% ipython --no-banner

In [1]: import numpy as np

In [2]: from numpy import linalg as LA

In [3]: np.set_printoptions(precision=2, suppress=True, linewidth=140)

In [4]: tidy = lambda a: np.round(a, 2) + 0

In [5]: M = np.loadtxt("layer10.csv", delimiter=",")

In [6]: M
Out[6]: 
array([[ 2.04, -3.05, -2.07],
       [-4.3 ,  6.38,  4.25],
       [-0.23,  0.42,  0.19],
       [-5.31,  8.11,  5.38],
       [ 1.76, -2.61, -1.78],
       [ 0.64, -1.  , -0.77],
       [-0.21,  0.31,  0.2 ],
       [-1.79,  2.62,  1.72],
       [ 0.11,  0.09,  0.07],
       [ 0.94, -1.4 , -0.93],
       [ 1.61, -2.3 , -1.64],
       [ 3.7 , -5.5 , -3.72],
       [ 0.24, -0.43, -0.2 ],
       [-0.71,  1.  ,  0.72],
       [-0.97,  1.34,  0.97],
       [-1.34,  1.98,  1.31],
       [ 1.36, -1.82, -1.28],
       [-0.88,  1.2 ,  0.89],
       [ 0.67, -0.95, -0.66],
       [ 1.77, -2.57, -1.64],
       [ 0.24, -0.4 , -0.25],
       [-1.48,  1.94,  1.42],
       [-2.04,  2.87,  1.98],
       [-1.29,  2.07,  1.39],
       [-4.09,  6.11,  4.1 ],
       [-0.37,  0.51,  0.5 ],
       [-5.43,  8.18,  5.45],
       [ 1.38, -2.07, -1.33]])

In [7]: z = M[:, 0] > np.median(M[:, 0])

In [8]: u = M[z].mean(axis=0) - M[~z].mean(axis=0)

In [9]: ((M - M.mean(axis=0)) @ u > 0).astype(int)
Out[9]: array([1, 0, 1, 0, 1, 1, 1, 0, 1, 1, 1, 1, 1, 0, 0, 0, 1, 0, 1, 1, 1, 0, 0, 0, 0, 1, 0, 1])

In [10]: z.astype(int)
Out[10]: array([1, 0, 0, 0, 1, 1, 1, 0, 1, 1, 1, 1, 1, 0, 0, 0, 1, 0, 1, 1, 1, 0, 0, 0, 0, 0, 0, 1])

In [11]: vec = np.array([0, -4, 3])

In [12]: a = np.maximum(M @ vec, 0)

In [13]: tidy(np.tanh(M @ vec))
Out[13]: 
array([ 1.  , -1.  , -0.8 , -1.  ,  1.  ,  0.93, -0.56, -1.  , -0.15,  0.99,  1.  ,  1.  ,  0.81, -0.95, -0.99, -1.  ,  1.  , -0.97,  0.95,
        1.  ,  0.69, -1.  , -1.  , -1.  , -1.  , -0.49, -1.  ,  1.  ])

In [14]: tidy(np.maximum(M @ (3 * vec), 0))
Out[14]: 
array([17.97,  0.  ,  0.  ,  0.  , 15.3 ,  5.07,  0.  ,  0.  ,  0.  ,  8.43, 12.84, 32.52,  3.36,  0.  ,  0.  ,  0.  , 10.32,  0.  ,  5.46,
       16.08,  2.55,  0.  ,  0.  ,  0.  ,  0.  ,  0.  ,  0.  , 12.87])

In [15]: round(np.log10(LA.cond(M)))
Out[15]: 2

In [16]: LA.cond(M) > 100
Out[16]: np.False_

In [17]: LA.matrix_rank(M, rtol=0.1)
Out[17]: np.int64(1)

In [18]: tidy(np.abs(LA.svd(M)[2][-1]))
Out[18]: array([0.55, 0.18, 0.82])

In [19]: [round(float(x), 2) for x in LA.svd(M, compute_uv=False)[:3]]
Out[19]: [24.37, 0.33, 0.25]

In [20]: Ac = (M - M.mean(axis=0)) / M.std(axis=0)

In [21]: np.argwhere(np.abs(Ac) > 2)
Out[21]: 
array([[ 3,  0],
       [ 3,  1],
       [ 3,  2],
       [26,  0],
       [26,  1],
       [26,  2]])

In [22]: coef = LA.lstsq(np.delete(Ac, 1, axis=1), Ac[:, 1])[0]

In [23]: np.abs(coef).argmax()
Out[23]: np.int64(1)

In [24]: tidy(1 - np.var(Ac[:, 1] - np.delete(Ac, 1, axis=1) @ coef))
Out[24]: np.float64(1.0)

In [25]: mat = np.load("arr.npy")

In [26]: mat
Out[26]: 
array([[-24,  -8,  -8, -24],
       [ 15,   5,   5,  15],
       [ 24,   8,   8,  24],
       [  6,   2,   2,   6]])

In [27]: rng = np.random.default_rng(5898)

In [28]: z = rng.permutation(4)

In [29]: z
Out[29]: array([0, 2, 3, 1])

In [30]: Y = mat[z][:, z]

In [31]: np.allclose(Y, mat)
Out[31]: False

In [32]: np.trace(Y)
Out[32]: np.int64(-5)

In [33]: Y
Out[33]: 
array([[-24,  -8, -24,  -8],
       [ 24,   8,  24,   8],
       [  6,   2,   6,   2],
       [ 15,   5,  15,   5]])

In [34]: tidy(LA.det(Y)), tidy(LA.det(mat[z]))
Out[34]: (np.float64(0.0), np.float64(0.0))

In [35]: rk = LA.matrix_rank(mat)

In [36]: rk
Out[36]: np.int64(1)

In [37]: null = LA.svd(mat)[2][rk:].T

In [38]: [int(LA.matrix_rank(np.delete(mat, i, axis=0))) for i in range(4)]
Out[38]: [1, 1, 1, 1]

In [39]: tidy(null @ null.T)
Out[39]: 
array([[ 0.55, -0.15, -0.15, -0.45],
       [-0.15,  0.95, -0.05, -0.15],
       [-0.15, -0.05,  0.95, -0.15],
       [-0.45, -0.15, -0.15,  0.55]])

In [40]: LA.matrix_rank(mat.T @ mat), LA.matrix_rank(mat @ mat.T)
Out[40]: (np.int64(1), np.int64(1))
